$ ipython --no-banner

In [1]: import numpy as np

In [2]: import numpy.linalg as la

In [3]: np.set_printoptions(precision=2, suppress=True, linewidth=160)

In [4]: feats = np.load("dump.npy")

In [5]: feats
Out[5]: 
array([[ 69.46,  11.91,  -9.83, -15.8 ,  32.07, -62.21, -25.82,  42.52,   5.84],
       [ 64.34,  12.46,  -9.75, -14.36,  29.96, -57.35, -23.69,  39.21,   6.41],
       [ 50.21,  13.57,  -9.42, -10.5 ,  24.07, -43.96, -17.98,  30.17,   7.66],
       [ 48.04,  13.67,  -9.35,  -9.92,  23.15, -41.9 , -17.12,  28.79,   7.8 ],
       [ 34.76,  13.81,  -8.82,  -6.54,  17.45, -29.35, -12.06,  20.47,   8.33],
       [ 28.48,  13.48,  -8.45,  -5.05,  14.68, -23.44,  -9.79,  16.62,   8.3 ],
       [ 28.24,  13.46,  -8.43,  -4.99,  14.58, -23.21,  -9.71,  16.47,   8.29],
       [ 23.97,  13.03,  -8.11,  -4.02,  12.66, -19.21,  -8.22,  13.88,   8.12],
       [ 23.71,  12.99,  -8.09,  -3.97,  12.54, -18.97,  -8.13,  13.72,   8.1 ],
       [ 23.18,  12.92,  -8.04,  -3.85,  12.3 , -18.47,  -7.95,  13.41,   8.07],
       [ 23.07,  12.91,  -8.03,  -3.83,  12.25, -18.38,  -7.92,  13.34,   8.06],
       [ 23.05,  12.9 ,  -8.03,  -3.82,  12.24, -18.35,  -7.91,  13.33,   8.06],
       [ 14.89,  11.26,  -7.13,  -2.16,   8.43, -10.81,  -5.27,   8.51,   7.15],
       [ 11.32,  10.08,  -6.55,  -1.53,   6.68,  -7.58,  -4.2 ,   6.47,   6.44],
       [ 11.07,   9.98,  -6.5 ,  -1.49,   6.55,  -7.36,  -4.13,   6.33,   6.38],
       [  8.08,   8.61,  -5.82,  -1.04,   5.02,  -4.74,  -3.29,   4.66,   5.51],
       [  7.61,   8.35,  -5.7 ,  -0.97,   4.78,  -4.34,  -3.16,   4.4 ,   5.34],
       [  4.73,   6.38,  -4.69,  -0.63,   3.18,  -1.98,  -2.38,   2.84,   4.07],
       [  4.45,   6.15,  -4.57,  -0.6 ,   3.02,  -1.78,  -2.31,   2.7 ,   3.92],
       [  2.39,   3.99,  -3.32,  -0.42,   1.75,  -0.38,  -1.68,   1.6 ,   2.51],
       [  1.39,   2.54,  -2.35,  -0.33,   1.06,   0.07,  -1.26,   1.03,   1.57],
       [  0.5 ,   0.94,  -1.03,  -0.19,   0.39,   0.17,  -0.62,   0.44,   0.56],
       [ -1.13,  -1.12,   2.48,   0.86,  -0.7 ,  -0.65,   2.14,  -1.37,  -0.5 ],
       [ -1.95,  -1.06,   3.83,   1.64,  -1.05,  -0.92,   3.79,  -2.45,  -0.25],
       [ -3.05,  -0.52,   5.19,   2.66,  -1.43,  -1.  ,   5.8 ,  -3.84,   0.36],
       [ -4.52,   0.53,   6.59,   3.98,  -1.89,  -0.82,   8.3 ,  -5.64,   1.36],
       [ -4.57,   0.57,   6.63,   4.02,  -1.91,  -0.81,   8.39,  -5.7 ,   1.4 ],
       [ -6.26,   1.94,   7.89,   5.46,  -2.4 ,  -0.37,  11.  ,  -7.67,   2.64],
       [ -7.32,   2.85,   8.57,   6.33,  -2.7 ,  -0.01,  12.57,  -8.87,   3.44],
       [-11.97,   6.97,  10.99,   9.98,  -3.99,   1.99,  18.96, -13.97,   6.98],
       [-12.63,   7.56,  11.28,  10.47,  -4.17,   2.31,  19.82, -14.67,   7.47],
       [-16.54,  11.07,  12.84,  13.36,  -5.25,   4.34,  24.75, -18.77,  10.42],
       [-18.16,  12.53,  13.42,  14.54,  -5.7 ,   5.24,  26.74, -20.45,  11.64],
       [-28.71,  21.89,  16.62,  21.87,  -8.62,  11.55,  39.  , -31.06,  19.37],
       [-34.66,  27.09,  18.13,  25.85, -10.27,  15.35,  45.58, -36.89,  23.63],
       [-37.11,  29.21,  18.71,  27.47, -10.96,  16.95,  48.24, -39.28,  25.37],
       [-42.2 ,  33.6 ,  19.85,  30.79, -12.39,  20.33,  53.68, -44.19,  28.95],
       [-43.87,  35.04,  20.2 ,  31.88, -12.86,  21.45,  55.45, -45.79,  30.12],
       [-44.99,  36.  ,  20.44,  32.6 , -13.17,  22.21,  56.63, -46.87,  30.9 ],
       [-52.71,  42.57,  21.98,  37.53, -15.36,  27.5 ,  64.65, -54.22,  36.25],
       [-57.84,  46.9 ,  22.94,  40.77, -16.81,  31.07,  69.89, -59.06,  39.76]])

In [6]: cen = feats - feats.mean(axis=0)

In [7]: V = la.svd(cen)[2][:3]

In [8]: other = cen - cen @ V.T @ V

In [9]: np.diag(V.T @ V)
Out[9]: array([0.38, 0.56, 0.42, 0.1 , 0.1 , 0.55, 0.4 , 0.21, 0.28])

In [10]: la.norm(other, axis=1).round(6).argmax()
Out[10]: np.int64(0)

In [11]: (cen @ V.T).std(axis=0)
Out[11]: array([54.67, 14.53,  5.8 ])

In [12]: np.round(np.cov(cen @ V.T, rowvar=False), 2) + 0
Out[12]: 
array([[3063.43,    0.  ,    0.  ],
       [   0.  ,  216.32,    0.  ],
       [   0.  ,    0.  ,   34.42]])
